$ ipython --no-banner

In [1]: import numpy as np

In [2]: np.set_printoptions(precision=1, suppress=True, linewidth=140)

In [3]: tidy = lambda a: np.round(a, 1) + 0

In [4]: arr = np.array([[6.0, 6.0, 0.0, 2.0],
   ...:     [6.0, 11.0, 0.0, 3.0],
   ...:     [0.0, 0.0, 2.0, 0.0],
   ...:     [2.0, 3.0, 0.0, 3.0]])

In [5]: vals, evecs = np.linalg.eigh(arr)

In [6]: x0 = np.array([3, 1, 1, 3])

In [7]: print(np.abs(arr).sum(axis=1).max(), tidy(np.abs(vals).max()))
20.0 16.0

In [8]: print(tidy(np.linalg.eigvalsh(arr[1:, 1:])))
[ 2.  2. 12.]

In [9]: print(x0 @ arr @ x0 / (x0 @ x0), tidy(vals[0]), tidy(vals[-1]))
9.2 2.0 16.0

In [10]: print(tidy(evecs * np.sqrt(vals) @ evecs.T))
[[2.2 1.1 0.  0.4]
 [1.1 3.1 0.  0.6]
 [0.  0.  1.4 0. ]
 [0.4 0.6 0.  1.6]]

In [11]: print(tidy(evecs * np.abs(vals) @ evecs.T))
[[ 6.  6.  0.  2.]
 [ 6. 11.  0.  3.]
 [ 0.  0.  2.  0.]
 [ 2.  3.  0.  3.]]

In [12]: print(x0 @ arr @ x0)
184.0

In [13]: vals, evecs = np.linalg.eigh(arr)

In [14]: print(tidy(np.linalg.eigvalsh(arr + -1 * np.eye(4))))
[ 1.  1.  1. 15.]

In [15]: print(np.unique(vals.round(6) + 0, return_counts=True)[1])
[3 1]

In [16]: print(tidy(evecs.T @ arr @ evecs))
[[ 2.  0.  0.  0.]
 [ 0.  2.  0.  0.]
 [ 0.  0.  2.  0.]
 [ 0.  0.  0. 16.]]

In [17]: print(tidy(np.linalg.svd(arr, compute_uv=False)))
[16.  2.  2.  2.]

In [18]: print(tidy(vals))
[ 2.  2.  2. 16.]

In [19]: print(tidy(evecs @ np.diag(vals) @ evecs.T))
[[ 6.  6.  0.  2.]
 [ 6. 11.  0.  3.]
 [ 0.  0.  2.  0.]
 [ 2.  3.  0.  3.]]
